$ python -q
>>> import numpy as np
>>> np.set_printoptions(precision=2, suppress=True, linewidth=160)
>>> rd = lambda a: np.round(a, 2) + 0
>>> m1 = np.array([[-1, 2, 0, 1, -2, -1],
...     [3, 2, -2, 0, 3, 0],
...     [-2, -1, 2, 0, -2, 0],
...     [-1, 1, -2, 0, 1, 3],
...     [-2, -1, 2, 0, -2, 0]])
>>> left, sigma, Vh = np.linalg.svd(m1)
>>> vecs = Vh[:(sigma > 1e-8).sum()]
>>> rng = np.random.default_rng(83)
>>> vec = m1[0] + 4 * m1[3] + rng.integers(2) * np.eye(6)[4]
>>> vec
array([-5.,  6., -8.,  1.,  3., 11.])
>>> rd(np.diag(vecs.T @ vecs))
array([0.57, 0.95, 0.99, 0.11, 0.61, 0.78])
>>> rd(vecs.T @ vecs)
array([[ 0.57,  0.05, -0.02, -0.05,  0.39, -0.3 ],
       [ 0.05,  0.95,  0.03,  0.21,  0.01,  0.05],
       [-0.02,  0.03,  0.99, -0.11,  0.  , -0.02],
       [-0.05,  0.21, -0.11,  0.11, -0.16, -0.11],
       [ 0.39,  0.01,  0.  , -0.16,  0.61,  0.25],
       [-0.3 ,  0.05, -0.02, -0.11,  0.25,  0.78]])
>>> cov = m1.T @ m1
>>> rd(np.linalg.svd(m1, compute_uv=False) ** 2)
array([55.1 , 13.78,  9.63,  0.48,  0.  ])
>>> cov
array([[ 19,   7, -12,  -1,  18,  -2],
       [  7,  11, -10,   2,   7,   1],
       [-12, -10,  16,   0, -16,  -6],
       [ -1,   2,   0,   1,  -2,  -1],
       [ 18,   7, -16,  -2,  22,   5],
       [ -2,   1,  -6,  -1,   5,  10]])
>>> np.linalg.lstsq(m1[:-1].T, m1[-1])[2]
np.int32(4)
>>> np.unique(m1.round(6), axis=0).shape
(4, 6)
>>> rd(m1 @ np.linalg.pinv(m1) @ m1)
array([[-1.,  2.,  0.,  1., -2., -1.],
       [ 3.,  2., -2.,  0.,  3.,  0.],
       [-2., -1.,  2.,  0., -2.,  0.],
       [-1.,  1., -2.,  0.,  1.,  3.],
       [-2., -1.,  2.,  0., -2.,  0.]])
